% ipython --no-banner

In [1]: import numpy as np

In [2]: from numpy import linalg as LA

In [3]: np.set_printoptions(precision=2, suppress=True, linewidth=160, sign=" ")

In [4]: def rnd(a):
   ...:     return np.round(a, 2) + 0
   ...: 

In [5]: F = np.array([[-1.0, 0.0, 0.0], [0.0, -1.0, 0.0], [0.0, 0.0, 1.0]])

In [6]: # triangular, det is the product of the diagonal

In [7]: r0 = np.array([2, 0, 3])

In [8]: out = F + np.outer(r0, np.eye(3)[2])

In [9]: LA.matrix_rank(LA.inv(out) - LA.inv(F), tol=1e-8)
Out[9]: np.int64(1)

In [10]: LA.matrix_rank(out - F)
Out[10]: np.int64(1)

In [11]: out
Out[11]: 
array([[-1.,  0.,  2.],
       [ 0., -1.,  0.],
       [ 0.,  0.,  4.]])

In [12]: evals, evecs = LA.eigh(F)

In [13]: x = np.array([-3, 3, 0])

In [14]: evecs * np.abs(evals) @ evecs.T
Out[14]: 
array([[ 1.,  0.,  0.],
       [ 0.,  1.,  0.],
       [ 0.,  0.,  1.]])

In [15]: x @ F @ x
Out[15]: np.float64(-18.0)

In [16]: evecs * np.maximum(evals, 0) @ evecs.T
Out[16]: 
array([[ 0.,  0.,  0.],
       [ 0.,  0.,  0.],
       [ 0.,  0.,  1.]])

In [17]: rnd(LA.norm(F, axis=1))
Out[17]: array([ 1.,  1.,  1.])

In [18]: LA.norm(F, axis=1).argmax()
Out[18]: np.int64(0)

In [19]: rnd(LA.norm(F) ** 2 / LA.norm(F, 2) ** 2)
Out[19]: np.float64(3.0)

In [20]: arr = np.load("test8.npy")

In [21]: arr
Out[21]: 
array([[ 0.15, -0.35,  0.18],
       [ 2.99,  3.33, -2.9 ],
       [ 0.19,  0.06, -0.11],
       [ 1.97,  5.51, -0.97]])

In [22]: O = arr.astype(float).copy()

In [23]: for j in range(3):
    ...:     O[:, j] -= O[:, :j] @ (O[:, :j].T @ O[:, j])
    ...:     O[:, j] /= LA.norm(O[:, j])
    ...: 

In [24]: rnd(O.T @ O)
Out[24]: 
array([[ 1.,  0.,  0.],
       [ 0.,  1.,  0.],
       [ 0.,  0.,  1.]])

In [25]: proj = arr @ LA.solve(arr.T @ arr, arr.T)

In [26]: rnd(proj)
Out[26]: 
array([[ 0.94, -0.01,  0.23,  0.  ],
       [-0.01,  1.  ,  0.05,  0.  ],
       [ 0.23,  0.05,  0.06, -0.01],
       [ 0.  ,  0.  , -0.01,  1.  ]])

In [27]: rnd(LA.eigvalsh(proj))
Out[27]: array([ 0.,  1.,  1.,  1.])

In [28]: rnd(np.trace(proj))
Out[28]: np.float64(3.0)

In [29]: rnd(LA.norm(arr))
Out[29]: np.float64(7.99)

In [30]: rnd(arr.sum(axis=1))
Out[30]: array([-0.02,  3.42,  0.14,  6.51])

In [31]: arr.sum(axis=0)
Out[31]: array([ 5.3 ,  8.55, -3.8 ])

In [32]: rnd(np.diff(arr, axis=0))
Out[32]: 
array([[ 2.84,  3.68, -3.08],
       [-2.8 , -3.27,  2.79],
       [ 1.78,  5.45, -0.86]])

In [33]: mat = np.load("layer11.npy")

In [34]: mat
Out[34]: 
array([[ 1,  4,  1,  4,  1,  4],
       [ 0,  1,  0,  1,  0,  1],
       [ 4,  3,  4,  3,  4,  3],
       [ 1,  4,  1,  4,  1,  4],
       [ 0,  1,  0,  1,  0,  1],
       [ 4,  3,  4,  3,  4,  3]])

In [35]: # column 2 repeats column 0

In [36]: LA.lstsq(mat[:-1].T, mat[-1])[2]
Out[36]: np.int32(2)

In [37]: np.allclose(mat[:-1].T @ LA.lstsq(mat[:-1].T, mat[-1])[0], mat[-1])
Out[37]: True

In [38]: A = np.array([[0, 4, 1], [0, 0, -4], [0, 0, 0]])

In [39]: # rows and columns are dependent

In [40]: np.unique(A.round(6), axis=0).shape
Out[40]: (3, 3)

In [41]: rnd(np.trace(LA.pinv(A) @ A))
Out[41]: np.float64(2.0)

In [42]: rnd(A @ LA.pinv(A) @ A)
Out[42]: 
array([[ 0.,  4.,  1.],
       [ 0.,  0., -4.],
       [ 0.,  0.,  0.]])

In [43]: np.allclose(A[:-1].T @ LA.lstsq(A[:-1].T, A[-1])[0], A[-1])
Out[43]: True

In [44]: np.abs(np.diag(LA.qr(A)[1])) > 1e-9
Out[44]: array([False, False, False])

In [45]: U, sv, Vt = LA.svd(A)

In [46]: rnd(sv)
Out[46]: array([ 4.53,  3.53,  0.  ])

In [47]: out = U[:, :2] @ np.diag(sv[:2]) @ Vt[:2]

In [48]: rnd(out)
Out[48]: 
array([[ 0.,  4.,  1.],
       [ 0.,  0., -4.],
       [ 0.,  0.,  0.]])

In [49]: proj = np.triu(np.array([[2, 2, 0], [2, 2, 1], [0, 3, 1]]), 1) + np.eye(3)

In [50]: out = proj @ A @ LA.inv(proj)

In [51]: proj @ A - A @ proj
Out[51]: 
array([[  0.,   0., -12.],
       [  0.,   0.,   0.],
       [  0.,   0.,   0.]])

In [52]: np.trace(out), np.trace(A)
Out[52]: (np.float64(0.0), np.int64(0))

In [53]: np.poly(out)
Out[53]: array([ 1.,  0.,  0.,  0.])

In [54]: out
Out[54]: 
array([[  0.,   4., -11.],
       [  0.,   0.,  -4.],
       [  0.,   0.,   0.]])

In [55]: LA.matrix_rank(out)
Out[55]: np.int64(2)

In [56]: rnd(LA.det(out))
Out[56]: np.float64(0.0)

In [57]: C2 = A.T @ A

In [58]: (A @ A.T).shape
Out[58]: (3, 3)

In [59]: rnd(LA.eigvalsh(C2)[::-1])
Out[59]: array([ 20.53,  12.47,   0.  ])

In [60]: C2
Out[60]: 
array([[  0,   0,   0],
       [  0,  16,   4],
       [  0,   4,  17]])

In [61]: np.allclose(C2, C2.T)
Out[61]: True

In [62]: LA.matrix_rank(C2)
Out[62]: np.int64(2)

In [63]: x = np.array([0, -3, 1])

In [64]: C2 @ np.ones(3)
Out[64]: array([  0.,  20.,  21.])

In [65]: (C2 @ x).argmax()
Out[65]: np.int64(2)

In [66]: LA.norm(C2 @ x) <= LA.norm(C2, 2) * LA.norm(x) + 1e-9
Out[66]: np.True_

In [67]: J = np.array([[2.0, -1.0, 1.0], [0.0, 1.0, 2.0], [0.0, 3.0, 1.0]])

In [68]: rnd(LA.det(J.T))
Out[68]: np.float64(-10.0)

In [69]: np.einsum("ii->", J)
Out[69]: np.float64(4.0)

In [70]: rnd(LA.eigvals(J).sum().real)
Out[70]: np.float64(4.0)

In [71]: rnd(LA.eigvals(J))
Out[71]: array([ 2.  ,  3.45, -1.45])

In [72]: rnd(LA.det(J[::-1]))
Out[72]: np.float64(10.0)

In [73]: r0, v = J[0], J[2]

In [74]: r0 @ r0
Out[74]: np.float64(6.0)

In [75]: r0 @ v
Out[75]: np.float64(-2.0)

In [76]: pr = (r0 @ v) / (r0 @ r0) * r0

In [77]: rnd(LA.norm(r0 + v) ** 2 + LA.norm(r0 - v) ** 2)
Out[77]: np.float64(32.0)

In [78]: rnd(pr)
Out[78]: array([-0.67,  0.33, -0.33])

In [79]: LA.matrix_rank(np.outer(r0, v))
Out[79]: np.int64(1)

In [80]: U, sv, Vt = LA.svd(J, full_matrices=False)

In [81]: rnd(U.T @ U)
Out[81]: 
array([[ 1.,  0.,  0.],
       [ 0.,  1.,  0.],
       [ 0.,  0.,  1.]])

In [82]: np.abs(U[:, 0]).round(6).argmax()
Out[82]: np.int64(2)

In [83]: U.shape, sv.shape, Vt.shape
Out[83]: ((3, 3), (3,), (3, 3))

In [84]: rnd(np.sqrt((sv ** 2).sum())), rnd(LA.norm(J))
Out[84]: (np.float64(4.58), np.float64(4.58))

In [85]: rnd(U.T @ J @ Vt.T)
Out[85]: 
array([[ 3.65,  0.  ,  0.  ],
       [ 0.  ,  2.56,  0.  ],
       [ 0.  ,  0.  ,  1.07]])

In [86]: rnd(np.cumsum(sv ** 2) / np.sum(sv ** 2))
Out[86]: array([ 0.63,  0.95,  1.  ])

In [87]: rnd(sv)
Out[87]: array([ 3.65,  2.56,  1.07])

In [88]: evals, evecs = LA.eig(J)

In [89]: rnd(evals)
Out[89]: array([ 2.  ,  3.45, -1.45])

In [90]: np.prod(evals)
Out[90]: np.float64(-10.0)

In [91]: rnd(np.sort(LA.eigvals(LA.inv(J))))
Out[91]: array([-0.69,  0.29,  0.5 ])

In [92]: rnd(np.sort(LA.eigvals(J.T)))
Out[92]: array([-1.45,  2.  ,  3.45])

In [93]: E = np.array([[-0.9, 9.0, -1.0], [6.0, 0.1, -7.0], [-1.0, 9.0, -0.9]])

In [94]: LA.cond(E) > 100
Out[94]: np.True_

In [95]: [round(float(x), 2) for x in LA.svd(E, compute_uv=False)[:3]]
Out[95]: [12.87, 9.22, 0.01]

In [96]: x = np.array([3, 1, 0])

In [97]: h1 = np.maximum(E @ x, 0)

In [98]: np.flatnonzero(h1 > 1e-9)
Out[98]: array([ 0,  1,  2])

In [99]: np.maximum(E @ (3 * x), 0)
Out[99]: array([ 18.9,  54.3,  18. ])

In [100]: rnd(E.T @ h1)
Out[100]: array([  96.93,  112.51, -138.4 ])

In [101]: rnd(np.tanh(E @ x))
Out[101]: array([ 1.,  1.,  1.])
